$ python3 -q
>>> import numpy as np
>>> from numpy import linalg as LA
>>> np.set_printoptions(precision=1, suppress=True, linewidth=200, sign=" ")
>>> A = np.load("mat.npy")
>>> print(A)
[[ 1  3  0  0  0  0]
 [ 2  1  0  0  0  0]
 [ 0  0  0  0  0  0]
 [ 0  0  1  3  0  0]
 [ 0  0  2  1  0  0]
 [ 0  0  0  0  0  0]
 [ 0  0  0  0  1  3]
 [ 0  0  0  0  2  1]
 [ 0  0  0  0  0  0]]
>>> np.unravel_index(np.abs(A).argmax(), A.shape)
(np.int64(0), np.int64(1))
>>> round(LA.norm(A), 1)
np.float64(6.7)
>>> A.sum(axis=1)
array([ 4,  3,  0,  4,  3,  0,  4,  3,  0])
>>> A.sum(axis=0)
array([ 3,  4,  3,  4,  3,  4])
>>> LA.rank(A)
Traceback (most recent call last):
  File "<python-input-9>", line 1, in <module>
    LA.rank(A)
    ^^^^^^^
AttributeError: module 'numpy.linalg' has no attribute 'rank'
>>> LA.matrix_rank(A)
np.int64(6)
>>> print(A.shape)
(9, 6)
>>> np.diff(A, axis=0)
array([[ 1, -2,  0,  0,  0,  0],
       [-2, -1,  0,  0,  0,  0],
       [ 0,  0,  1,  3,  0,  0],
       [ 0,  0,  1, -2,  0,  0],
       [ 0,  0, -2, -1,  0,  0],
       [ 0,  0,  0,  0,  1,  3],
       [ 0,  0,  0,  0,  1, -2],
       [ 0,  0,  0,  0, -2, -1]])
>>> O, r_ = LA.qr(A)
>>> np.allclose(r_.T @ r_, A.T @ A)
True
>>> print(O.shape, r_.shape)
(9, 6) (6, 6)
>>> np.round(O @ r_, 1) + 0
array([[ 1.,  3.,  0.,  0.,  0.,  0.],
       [ 2.,  1.,  0.,  0.,  0.,  0.],
       [ 0.,  0.,  0.,  0.,  0.,  0.],
       [ 0.,  0.,  1.,  3.,  0.,  0.],
       [ 0.,  0.,  2.,  1.,  0.,  0.],
       [ 0.,  0.,  0.,  0.,  0.,  0.],
       [ 0.,  0.,  0.,  0.,  1.,  3.],
       [ 0.,  0.,  0.,  0.,  2.,  1.],
       [ 0.,  0.,  0.,  0.,  0.,  0.]])
>>> other = np.c_[A[:, :5] @ np.array([[1, 0, 1, 3, 3],
...     [5, 2, 2, 2, 2],
...     [4, 0, 1, 4, 4],
...     [4, 4, 5, 3, 2],
...     [1, 0, 1, 3, 0]]), np.array([0, 0, 1, -4, 0, -5, 3, -3, -5])]
>>> other
array([[16,  6,  7,  9,  9,  0],
       [ 7,  2,  4,  8,  8,  0],
       [ 0,  0,  0,  0,  0,  1],
       [16, 12, 16, 13, 10, -4],
       [12,  4,  7, 11, 10,  0],
       [ 0,  0,  0,  0,  0, -5],
       [ 1,  0,  1,  3,  0,  3],
       [ 2,  0,  2,  6,  0, -3],
       [ 0,  0,  0,  0,  0, -5]])
>>> np.round(LA.lstsq(A, other[:, 0])[0], 1) + 0
array([ 1.,  5.,  4.,  4.,  1.,  0.])
>>> LA.matrix_rank(np.c_[A, other])
np.int64(7)
>>> np.argsort(-LA.norm(other, axis=0).round(6), kind="stable")[:3]
array([ 0,  3,  2])
>>> rng = np.random.default_rng(28627)
>>> other = A + rng.integers(-2, 3, (9, 3)) @ rng.integers(-2, 3, (3, 6))
>>> other
array([[ 5, -1,  0, -3, -3,  5],
       [ 1,  1,  0,  0,  2,  2],
       [-1,  0,  4,  2,  0,  0],
       [-4,  2,  8,  8,  2, -2],
       [-3,  4, -4,  1,  4, -4],
       [ 2,  0,  0,  0, -4, -4],
       [ 5, -4, -2, -4, -3,  7],
       [ 3, -4,  6,  0, -2,  5],
       [-3,  4, -2,  2,  2, -6]])
>>> other - A
array([[ 4, -4,  0, -3, -3,  5],
       [-1,  0,  0,  0,  2,  2],
       [-1,  0,  4,  2,  0,  0],
       [-4,  2,  7,  5,  2, -2],
       [-3,  4, -6,  0,  4, -4],
       [ 2,  0,  0,  0, -4, -4],
       [ 5, -4, -2, -4, -4,  4],
       [ 3, -4,  6,  0, -4,  4],
       [-3,  4, -2,  2,  2, -6]])
>>> J = np.loadtxt("m.csv", delimiter=",")
>>> print(J)
[[-10.9  -3.1  16.2]
 [  9.9 -14.5  -7.2]
 [  9.4 -11.2  -8.2]
 [ -8.9  -5.4  18.6]
 [ -8.6  -2.5  16.3]
 [ 10.5 -13.2  -7.4]
 [ -4.1  -7.6   6.4]
 [ -2.7  -7.9   7.1]
 [ -2.5  -6.4   7.2]
 [  9.4 -12.5  -6.3]
 [ -4.3  -8.9   7.9]
 [ -3.8  -8.7   7.9]
 [  9.8 -12.   -7. ]
 [  7.4 -13.2  -6.9]
 [-11.1  -6.2  18.1]
 [-10.6  -4.1  16.9]
 [-11.3  -4.7  17. ]
 [  8.1 -11.7  -5.9]]
>>> Ac = J - J.mean(axis=0)
>>> left, sig, Vh = LA.svd(Ac, full_matrices=False)
>>> np.searchsorted(np.cumsum(sig ** 2) / (sig ** 2).sum(), 0.9) + 1
np.int64(1)
>>> (np.sign(left[:, 0]) == np.sign(left[0, 0])).astype(int)
array([ 1,  0,  0,  1,  1,  0,  1,  1,  1,  0,  1,  1,  0,  0,  1,  1,  1,  0])
>>> np.round(Ac.mean(axis=0), 1) + 0
array([ 0.,  0.,  0.])
>>> Vh[0] * np.sign(Vh[0, np.abs(Vh[0]).argmax()])
array([-0.6,  0.3,  0.7])
>>> f = np.array([-2, 1])
>>> np.cross(J[0, :3], J[9, :3])
array([ 222. ,   83.6,  165.4])
>>> np.correlate(J[0], J[9], "full")
array([  68.7,  155.8, -165.8, -231.6,  152.3])
>>> Ac = (J - J.mean(axis=0)) / J.std(axis=0)
>>> Ac.std(axis=0)
array([ 1.,  1.,  1.])
>>> c = LA.lstsq(np.delete(Ac, 1, axis=1), Ac[:, 1])[0]
>>> print(c)
[-0.3  0.6]
>>> d = LA.norm(J[:, None] - J[None], axis=-1)
>>> d.mean(axis=1).argmax()
np.int64(1)
>>> LA.norm(J, axis=1)
array([ 19.8,  19. ,  16.8,  21.3,  18.6,  18.4,  10.7,  11. ,  10. ,  16.9,  12.7,  12.4,  17. ,  16.6,  22.1,  20.4,  20.9,  15.4])
>>> LA.norm(J - J.mean(axis=0), axis=1)
array([ 16. ,  17.3,  16.9,  16.1,  15. ,  17.4,   3.7,   2.9,   3.5,  15.8,   4.5,   4.2,  16.4,  15.2,  16.8,  16. ,  16.4,  14.4])
>>> np.unravel_index(d.round(6).argmax(), d.shape)
(np.int64(5), np.int64(14))
>>> d[:5, :5]
array([[  0. ,  33.3,  32.8,   3.9,   2.4],
       [ 33.3,   0. ,   3.5,  33.2,  32.2],
       [ 32.8,   3.5,   0. ,  33. ,  31.6],
       [  3.9,  33.2,  33. ,   0. ,   3.7],
       [  2.4,  32.2,  31.6,   3.7,   0. ]])
>>> vec = np.array([0, 2, 1])
>>> target = J @ vec
>>> np.round(LA.lstsq(J, target)[0], 1) + 0
array([ 0.,  2.,  1.])
>>> np.round(LA.pinv(J) @ J, 1) + 0
array([[ 1.,  0.,  0.],
       [ 0.,  1.,  0.],
       [ 0.,  0.,  1.]])
>>> target = target + 0.3 * rng.normal(size=18)
>>> target
array([  9.9, -36.2, -30.7,   7.8,  11.7, -33.3,  -8.7,  -8.6,  -5.6, -31.5,  -9.9,  -9.2, -30.9, -32.8,   5.3,   8.6,   7.6, -29.7])
>>> c, *_ = LA.lstsq(J, target)
>>> np.round(LA.norm(target - J @ c), 1)
np.float64(1.1)
>>> [round(float(LA.norm(LA.solve(J.T @ J + lam * np.eye(3), J.T @ target))), 2) for lam in (0, 1, 10, 100)]
[2.23, 2.2, 2.06, 1.87]
>>> F = np.load("block8.npy")
>>> F
array([[ 0,  1,  0],
       [ 0,  0,  1],
       [ 1,  0,  0]])
>>> (F @ F)[0]
array([ 0,  0,  1])
>>> F @ np.ones(3)
array([ 1.,  1.,  1.])
>>> print(F @ (-1.0) ** np.arange(3))
[-1.  1.  1.]
>>> np.sort(np.abs(np.fft.fft(F[0]))), np.sort(LA.svd(F, compute_uv=False))
(array([ 1.,  1.,  1.]), array([ 1.,  1.,  1.]))
>>> vec = np.array([-6, -8, 5])
>>> h = np.maximum(F @ vec, 0)
>>> np.maximum(F @ (3 * vec), 0)
array([  0,  15,   0])
>>> np.tanh(F @ vec)
array([-1.,  1., -1.])
>>> print(np.flatnonzero(h > 1e-9))
[ 1]
>>> cov = F.T @ F
>>> np.allclose(cov, cov.T)
True
>>> (F @ F.T).shape
(3, 3)
>>> LA.eigvalsh(cov)[::-1]
array([ 1.,  1.,  1.])
>>> O, _ = LA.qr(np.array([[-1.4, -1.7, -2.0, -0.1],
...     [0.0, 1.6, 0.1, -0.9],
...     [-1.3, 0.2, -0.2, -0.3],
...     [-0.4, -1.3, 0.4, 2.8]]))
>>> evecs, _ = LA.qr(np.array([[-0.4, 0.6, 1.3], [1.0, 0.1, -1.3], [-0.1, 0.6, 1.2]]))
>>> sig = 10 * 0.2 ** np.arange(3)
>>> X = O[:, :3] * sig @ evecs[:3]
>>> X
array([[ 3.2,  4.2,  4.9],
       [-1.3,  0.4,  0.3],
       [ 1.6,  4.7,  4.6],
       [ 1.6,  1.2,  1. ]])
>>> vec = np.array([-5, -3, 3])
>>> target = X @ vec
>>> LA.solve(X.T @ X, X.T @ target)
array([-5., -3.,  3.])
>>> try:
...     LA.solve(X, target)
... except LA.LinAlgError as e:
...     print(e)
... 
Last 2 dimensions of the array must be square
>>> LA.lstsq(X, target)[0]
array([-5., -3.,  3.])
>>> np.round(LA.pinv(X) @ X, 1) + 0
array([[ 1.,  0.,  0.],
       [ 0.,  1.,  0.],
       [ 0.,  0.,  1.]])
>>> target = target + 0.1 * rng.normal(size=4)
>>> target
array([-14.2,   6.1,  -8.4,  -8.6])
>>> c, *_ = LA.lstsq(X, target)
>>> print(c.round())
[-5. -3.  3.]
>>> print([round(float(LA.norm(LA.solve(X.T @ X + lam * np.eye(3), X.T @ target))), 2) for lam in (0, 1, 10, 100)])
[6.41, 3.86, 2.0, 0.89]
